In [1]: import numpy as np

In [2]: import numpy.linalg as la

In [3]: np.set_printoptions(suppress=True, linewidth=200)

In [4]: M = np.load("case7.npy")

In [5]: M
Out[5]: 
array([[ 0,  1,  2, -1, -5],
       [ 0,  0, -1,  4, -3],
       [ 0,  0,  0,  5, -2],
       [ 0,  0,  0,  0, -2],
       [ 0,  0,  0,  0,  0]])

In [6]: W = np.array([[-5, 0, -2, -1],
   ...:     [-1, 5, 5, -3],
   ...:     [3, 2, 3, -1],
   ...:     [3, -1, 1, 5],
   ...:     [4, -3, 3, 0]])

In [7]: coef = np.array([1, 0, -1, -2])

In [8]: act = np.maximum(M @ W + coef, 0)

In [9]: (act > 0).astype(int)
Out[9]: 
array([[0, 1, 0, 0],
       [0, 1, 0, 1],
       [1, 1, 0, 1],
       [0, 1, 0, 0],
       [1, 0, 0, 0]])

In [10]: act
Out[10]: 
array([[ 0, 25,  0,  0],
       [ 0,  3,  0, 19],
       [ 8,  1,  0, 23],
       [ 0,  6,  0,  0],
       [ 1,  0,  0,  0]])

In [11]: Z = np.array([[2, 5, 2], [-3, 2, 4], [-5, 5, -4], [5, 4, 0]])

In [12]: (act @ Z).round(6).argmax(axis=1)
Out[12]: array([2, 0, 1, 2, 1])

In [13]: P = np.triu(np.array([[-2, -3, 2, 2, -3],
    ...:     [-3, 3, -1, 3, 0],
    ...:     [-3, 1, 1, -3, -2],
    ...:     [0, -2, -1, 3, -1],
    ...:     [-2, 2, -3, -2, -2]]), 1) + np.eye(5)

In [14]: other = P @ M @ la.inv(P)

In [15]: other
Out[15]: 
array([[  0.,   1.,   6.,  12.,  20.],
       [  0.,   0.,  -1.,  -4., -13.],
       [  0.,   0.,   0.,   5.,   9.],
       [  0.,   0.,   0.,   0.,  -2.],
       [  0.,   0.,   0.,   0.,   0.]])

In [16]: np.poly(other)
Out[16]: array([1., 0., 0., 0., 0., 0.])

In [17]: round(float(la.det(other)), 3)
Out[17]: 0.0

In [18]: Uu, s, VT = la.svd(M)

In [19]: np.argmax(s[:-1] / (s[1:] + 1e-6)) + 1
Out[19]: np.int64(4)

In [20]: other = Uu[:, :4] @ np.diag(s[:4]) @ VT[:4]

In [21]: la.matrix_rank(other)
Out[21]: np.int64(4)

In [22]: np.round(np.abs(M - other).max(), 3)
Out[22]: np.float64(0.0)

In [23]: la.matrix_rank(M, rtol=0.05)
Out[23]: np.int64(3)

In [24]: np.round(la.norm(M - other) / la.norm(M), 3)
Out[24]: np.float64(0.0)

In [25]: m1 = np.load("mat.npy")

In [26]: m1
Out[26]: 
array([[-5,  2,  2, -4],
       [ 1,  0,  0, -2],
       [ 4, -3,  5,  4]])

In [27]: Uu, s, VT = la.svd(m1, full_matrices=False)

In [28]: np.round(s / s[0], 3)
Out[28]: array([1.   , 0.518, 0.228])

In [29]: np.round(np.abs(VT[0]), 3)
Out[29]: array([0.645, 0.377, 0.287, 0.6  ])

In [30]: np.round(Uu.T @ m1 @ VT.T, 3) + 0
Out[30]: 
array([[9.534, 0.   , 0.   ],
       [0.   , 4.939, 0.   ],
       [0.   , 0.   , 2.17 ]])

In [31]: round(np.sqrt((s ** 2).sum()), 3), np.round(la.norm(m1), 3)
Out[31]: (np.float64(10.954), np.float64(10.954))

In [32]: np.abs(Uu[:, 0]).round(6).argmax()
Out[32]: np.int64(2)

In [33]: other = np.array([[0, 2, 2], [1, -1, -2], [-2, 2, -2], [1, -2, -1]])

In [34]: other.T @ m1.T
Out[34]: 
array([[ -6,  -2,  -9],
       [  0,   6,  13],
       [-14,   4,   0]])

In [35]: np.vstack([m1, other.T]).shape
Out[35]: (6, 4)

In [36]: mat = np.load("block9.npy")

In [37]: mat
Out[37]: 
array([[2, 2, 0],
       [0, 0, 0],
       [0, 1, 1],
       [0, 0, 1],
       [1, 0, 2],
       [2, 2, 0]])

In [38]: Uu, s, VT = la.svd(mat, full_matrices=False)

In [39]: np.round(Uu.T @ mat @ VT.T, 3) + 0
Out[39]: 
array([[4.171, 0.   , 0.   ],
       [0.   , 2.389, 0.   ],
       [0.   , 0.   , 0.947]])

In [40]: np.round(s / s[0], 3)
Out[40]: array([1.   , 0.573, 0.227])

In [41]: np.round(np.abs(VT[0]), 3)
Out[41]: array([0.701, 0.689, 0.183])

In [42]: np.round(np.cumsum(s ** 2) / np.sum(s ** 2), 3)
Out[42]: array([0.725, 0.963, 1.   ])

In [43]: s.round(3)
Out[43]: array([4.171, 2.389, 0.947])

In [44]: arr = np.load("data.npy")

In [45]: arr
Out[45]: 
array([[3.1, 3. , 3. , 1. , 3. , 3. , 2. , 1. ],
       [2. , 2.1, 3. , 3. , 2. , 1. , 2. , 2. ],
       [1. , 3. , 3.1, 0. , 2. , 0. , 0. , 0. ],
       [3. , 1. , 2. , 3.1, 2. , 1. , 3. , 3. ],
       [1. , 2. , 1. , 2. , 3.1, 1. , 1. , 3. ],
       [3. , 0. , 2. , 2. , 2. , 1.1, 3. , 1. ],
       [0. , 3. , 1. , 3. , 0. , 3. , 1.1, 1. ],
       [3. , 3. , 3. , 1. , 3. , 3. , 2. , 1.1]])

In [46]: np.round(arr.mean(axis=0), 3)
Out[46]: array([2.013, 2.138, 2.262, 1.888, 2.138, 1.638, 1.762, 1.512])

In [47]: arr.shape
Out[47]: (8, 8)

In [48]: np.round(la.svd(arr, compute_uv=False), 3)
Out[48]: array([15.831,  4.786,  4.087,  3.082,  2.28 ,  0.696,  0.279,  0.059])

In [49]: np.unravel_index(np.abs(arr).argmax(), arr.shape)
Out[49]: (np.int64(0), np.int64(0))

In [50]: arr.sum(axis=0)
Out[50]: array([16.1, 17.1, 18.1, 15.1, 17.1, 13.1, 14.1, 12.1])

In [51]: np.round(arr - arr[0], 3)
Out[51]: 
array([[ 0. ,  0. ,  0. ,  0. ,  0. ,  0. ,  0. ,  0. ],
       [-1.1, -0.9,  0. ,  2. , -1. , -2. ,  0. ,  1. ],
       [-2.1,  0. ,  0.1, -1. , -1. , -3. , -2. , -1. ],
       [-0.1, -2. , -1. ,  2.1, -1. , -2. ,  1. ,  2. ],
       [-2.1, -1. , -2. ,  1. ,  0.1, -2. , -1. ,  2. ],
       [-0.1, -3. , -1. ,  1. , -1. , -1.9,  1. ,  0. ],
       [-3.1,  0. , -2. ,  2. , -3. ,  0. , -0.9,  0. ],
       [-0.1,  0. ,  0. ,  0. ,  0. ,  0. ,  0. ,  0.1]])

In [52]: Q, evecs = la.qr(arr[:, :2])[0], la.qr(arr[:, 2:])[0]

In [53]: s = la.svd(Q.T @ evecs, compute_uv=False)

In [54]: (s > 0.9).sum()
Out[54]: np.int64(2)

In [55]: np.round(np.degrees(np.arccos(s.clip(0, 1))), 3)
Out[55]: array([0.819, 7.176])

In [56]: round(float(la.norm(Q @ Q.T - evecs @ evecs.T, 2)), 3)
Out[56]: 1.0

In [57]: s.round(3)
Out[57]: array([1.   , 0.992])

In [58]: A = np.loadtxt("w.csv", delimiter=",")

In [59]: A.round(3)
Out[59]: 
array([[-0.539, -0.135,  0.094,  0.249,  0.788],
       [ 0.192, -0.254, -0.23 ,  0.904, -0.17 ],
       [ 0.077, -0.895, -0.283, -0.333,  0.038],
       [ 0.808,  0.007,  0.271, -0.003,  0.523],
       [ 0.115,  0.34 , -0.886, -0.102,  0.275]])

In [60]: # columns are unit length and at right angles

In [61]: vec = np.array([4, 1, 3, 3, 2])

In [62]: y = A @ vec

In [63]: y.round(3)
Out[63]: array([ 0.313,  2.197, -2.361,  5.09 , -1.613])

In [64]: np.round(la.solve(A, y), 3)
Out[64]: array([4., 1., 3., 3., 2.])

In [65]: np.round(la.solve(A, y + A[:, 1]), 3)
Out[65]: array([4., 2., 3., 3., 2.])

In [66]: np.round(la.solve(A, A[:, 4]), 3) + 0
Out[66]: array([0., 0., 0., 0., 1.])

In [67]: Q, Rm = la.qr(A)

In [68]: np.round(Q @ Rm, 3)
Out[68]: 
array([[-0.539, -0.135,  0.094,  0.249,  0.788],
       [ 0.192, -0.254, -0.23 ,  0.904, -0.17 ],
       [ 0.077, -0.895, -0.283, -0.333,  0.038],
       [ 0.808,  0.007,  0.271, -0.003,  0.523],
       [ 0.115,  0.34 , -0.886, -0.102,  0.275]])

In [69]: np.allclose(Rm.T @ Rm, A.T @ A)
Out[69]: True

In [70]: np.round(np.kron(np.eye(2, dtype=int), A), 3)
Out[70]: 
array([[-0.539, -0.135,  0.094,  0.249,  0.788, -0.   , -0.   ,  0.   ,  0.   ,  0.   ],
       [ 0.192, -0.254, -0.23 ,  0.904, -0.17 ,  0.   , -0.   , -0.   ,  0.   , -0.   ],
       [ 0.077, -0.895, -0.283, -0.333,  0.038,  0.   , -0.   , -0.   , -0.   ,  0.   ],
       [ 0.808,  0.007,  0.271, -0.003,  0.523,  0.   ,  0.   ,  0.   , -0.   ,  0.   ],
       [ 0.115,  0.34 , -0.886, -0.102,  0.275,  0.   ,  0.   , -0.   , -0.   ,  0.   ],
       [-0.   , -0.   ,  0.   ,  0.   ,  0.   , -0.539, -0.135,  0.094,  0.249,  0.788],
       [ 0.   , -0.   , -0.   ,  0.   , -0.   ,  0.192, -0.254, -0.23 ,  0.904, -0.17 ],
       [ 0.   , -0.   , -0.   , -0.   ,  0.   ,  0.077, -0.895, -0.283, -0.333,  0.038],
       [ 0.   ,  0.   ,  0.   , -0.   ,  0.   ,  0.808,  0.007,  0.271, -0.003,  0.523],
       [ 0.   ,  0.   , -0.   , -0.   ,  0.   ,  0.115,  0.34 , -0.886, -0.102,  0.275]])

In [71]: np.round(np.poly(A), 3)
Out[71]: array([ 1.   ,  0.804, -0.182,  0.182, -0.804, -1.   ])

In [72]: np.round(la.eigvals(A), 3)
Out[72]: array([ 1.   +0.j   ,  0.095+0.995j,  0.095-0.995j, -0.997+0.078j, -0.997-0.078j])

In [73]: np.round(np.einsum("ii->", A), 3)
Out[73]: np.float64(-0.804)

In [74]: round(float(la.eigvals(A).sum().real), 3)
Out[74]: -0.804

In [75]: round(la.det(A[::-1]), 3)
Out[75]: np.float64(1.0)

In [76]: np.abs(np.diag(la.qr(M)[1])) > 1e-9
Out[76]: array([False, False, False, False, False])

In [77]: np.round(M @ la.pinv(M) @ M, 3) + 0
Out[77]: 
array([[ 0.,  1.,  2., -1., -5.],
       [ 0.,  0., -1.,  4., -3.],
       [ 0.,  0.,  0.,  5., -2.],
       [ 0.,  0.,  0.,  0., -2.],
       [ 0.,  0.,  0.,  0.,  0.]])

In [78]: np.allclose(M[:-1].T @ la.lstsq(M[:-1].T, M[-1])[0], M[-1])
Out[78]: True

In [79]: la.lstsq(M[:-1].T, M[-1])[2]
Out[79]: np.int32(4)

In [80]: vec = np.array([-4, -1, -1, 1, -8])

In [81]: a = np.maximum(A @ vec, 0)

In [82]: np.round(A.T @ a, 3)
Out[82]: array([ 0.398, -0.71 , -0.52 ,  1.71 , -0.327])

In [83]: np.flatnonzero(a > 1e-9)
Out[83]: array([1, 2])

In [84]: a.round(3)
Out[84]: array([0.   , 1.977, 0.231, 0.   , 0.   ])

In [85]: np.round(A * (a > 1e-9)[:, None], 3)
Out[85]: 
array([[-0.   , -0.   ,  0.   ,  0.   ,  0.   ],
       [ 0.192, -0.254, -0.23 ,  0.904, -0.17 ],
       [ 0.077, -0.895, -0.283, -0.333,  0.038],
       [ 0.   ,  0.   ,  0.   , -0.   ,  0.   ],
       [ 0.   ,  0.   , -0.   , -0.   ,  0.   ]])

In [86]: feats = np.array([[0, 0, 1, 0, 0, 0],
    ...:     [0, 0, 0, 0, 0, 2],
    ...:     [0, 0, 0, 0, 0, 0],
    ...:     [0, 0, 0, 0, 0, 0],
    ...:     [0, 0, 0, 0, 0, 0],
    ...:     [0, 0, 0, 0, 2, 0]])

In [87]: # null space of dimension 3

In [88]: round(float(la.norm(feats, 2) / la.norm(feats)), 3)
Out[88]: 0.667

In [89]: data = np.load("layer0.npy")

In [90]: data
Out[90]: 
array([[ 0,  0,  0,  3, -3,  6],
       [ 0,  0,  0,  3,  0,  6],
       [ 0,  0,  0,  9, -9,  6],
       [ 2, -2,  4,  3, -3,  6],
       [ 2,  0,  4,  3,  0,  6],
       [ 6, -6,  4,  9, -9,  6]])

In [91]: np.round(la.norm(data, axis=1), 3)
Out[91]: array([ 7.348,  6.708, 14.071,  8.832,  8.062, 16.912])

In [92]: round(la.norm(data, "nuc"), 3)
Out[92]: np.float64(44.492)

In [93]: np.round(la.norm(data, axis=0), 3)
Out[93]: array([ 6.633,  6.325,  6.928, 14.071, 13.416, 14.697])

In [94]: np.round(la.norm(data) ** 2 / la.norm(data, 2) ** 2, 3)
Out[94]: np.float64(1.208)

In [95]: data[4] @ data[0]
Out[95]: np.int64(45)

In [96]: round(float(la.norm(data[4] - data[0])), 3)
Out[96]: 5.385

In [97]: round(float(la.norm(data, 2)), 3)
Out[97]: 24.514

In [98]: rng = np.random.default_rng(2767)

In [99]: other = data + rng.integers(-2, 3, (6, 5)) @ rng.integers(-2, 3, (5, 6))

In [100]: other
Out[100]: 
array([[  0,   3,   3,   4,   3,  17],
       [  2,   1,  -1,   4,  -6,   8],
       [  4,   2,   3,   6,  -9,   3],
       [ -9,  -2,   6,   7,  -3,   6],
       [  0,   3,   5,   6,  -6,  13],
       [  1,  -4,   6,  12, -14,   8]])

In [101]: np.round(la.svd(other - data, compute_uv=False), 3) + 0
Out[101]: array([16.468, 13.033, 11.025,  5.226,  0.273,  0.   ])

In [102]: W0 = np.loadtxt("sample3.csv", delimiter=",")

In [103]: W0.round(3)
Out[103]: 
array([[-0.331,  0.936,  0.122],
       [-0.284, -0.223,  0.933],
       [ 0.9  ,  0.274,  0.34 ]])

In [104]: # keeps lengths

In [105]: T = np.stack([arr, 4 * arr, arr[::-1]])

In [106]: T.sum(axis=0)
Out[106]: 
array([[18.5, 18. , 18. ,  6. , 18. , 18. , 12. ,  6.1],
       [10. , 13.5, 16. , 18. , 10. ,  8. , 11.1, 11. ],
       [ 8. , 15. , 17.5,  2. , 12. ,  1.1,  3. ,  1. ],
       [16. ,  7. , 11. , 17.5, 13.1,  6. , 16. , 18. ],
       [ 8. , 11. ,  7. , 13.1, 17.5,  6. ,  8. , 18. ],
       [16. ,  3. , 13.1, 10. , 12. ,  5.5, 15. ,  5. ],
       [ 2. , 17.1,  8. , 18. ,  2. , 16. ,  7.5,  7. ],
       [18.1, 18. , 18. ,  6. , 18. , 18. , 12. ,  6.5]])

In [107]: T.shape
Out[107]: (3, 8, 8)

In [108]: np.einsum("bij,cij->bc", T, T)
Out[108]: 
array([[ 305.48, 1221.92,  245.  ],
       [1221.92, 4887.68,  980.  ],
       [ 245.  ,  980.  ,  305.48]])
